% ipython --no-banner

In [1]: import numpy as np

In [2]: from numpy import linalg as LA

In [3]: np.set_printoptions(precision=1, suppress=True, linewidth=200)

In [4]: tidy = lambda a: np.round(a, 1) + 0

In [5]: X = np.load("block0.npy")

In [6]: X
Out[6]: 
array([[ 1, -2,  4, -8],
       [ 1, -1,  1, -1],
       [ 1,  0,  0,  0]])

In [7]: vec = np.array([-2, -2, -3, -3])

In [8]: print(X @ (2 * vec))
[28  0 -4]

In [9]: (X @ vec).argmax()
Out[9]: np.int64(0)

In [10]: np.einsum("ij,j->i", X, vec)
Out[10]: array([14,  0, -2])

In [11]: np.sign((X @ vec).round(6))
Out[11]: array([ 1,  0, -1])

In [12]: X @ np.ones(4)
Out[12]: array([-5.,  0.,  1.])

In [13]: LA.norm(X @ vec) <= LA.norm(X, 2) * LA.norm(vec) + 1e-9
Out[13]: np.True_

In [14]: print((X * vec).sum(axis=1))
[14  0 -2]

In [15]: print(X @ np.eye(4)[2])
[4. 1. 0.]

In [16]: rng = np.random.default_rng(930)

In [17]: M2 = X + rng.integers(-2, 3, (3, 1)) @ rng.integers(-2, 3, (1, 4))

In [18]: M2
Out[18]: 
array([[-3,  2,  8, -6],
       [-1,  1,  3,  0],
       [ 1,  0,  0,  0]])

In [19]: tidy(LA.svd(M2 - X, compute_uv=False))
Out[19]: array([8.1, 0. , 0. ])

In [20]: M2 - X
Out[20]: 
array([[-4,  4,  4,  2],
       [-2,  2,  2,  1],
       [ 0,  0,  0,  0]])

In [21]: f = np.array([1, 5])

In [22]: np.polyval(f, X[1])
Out[22]: array([6, 4, 6, 4])

In [23]: print(np.count_nonzero(X))
9

In [24]: np.unravel_index(np.abs(X).argmax(), X.shape)
Out[24]: (np.int64(0), np.int64(3))

In [25]: print(X - X[0])
[[ 0  0  0  0]
 [ 0  1 -3  7]
 [ 0  2 -4  8]]

In [26]: tidy(X.mean(axis=0))
Out[26]: array([ 1. , -1. ,  1.7, -3. ])

In [27]: tidy(LA.svd(X, compute_uv=False))
Out[27]: array([9.4, 1.4, 0.6])
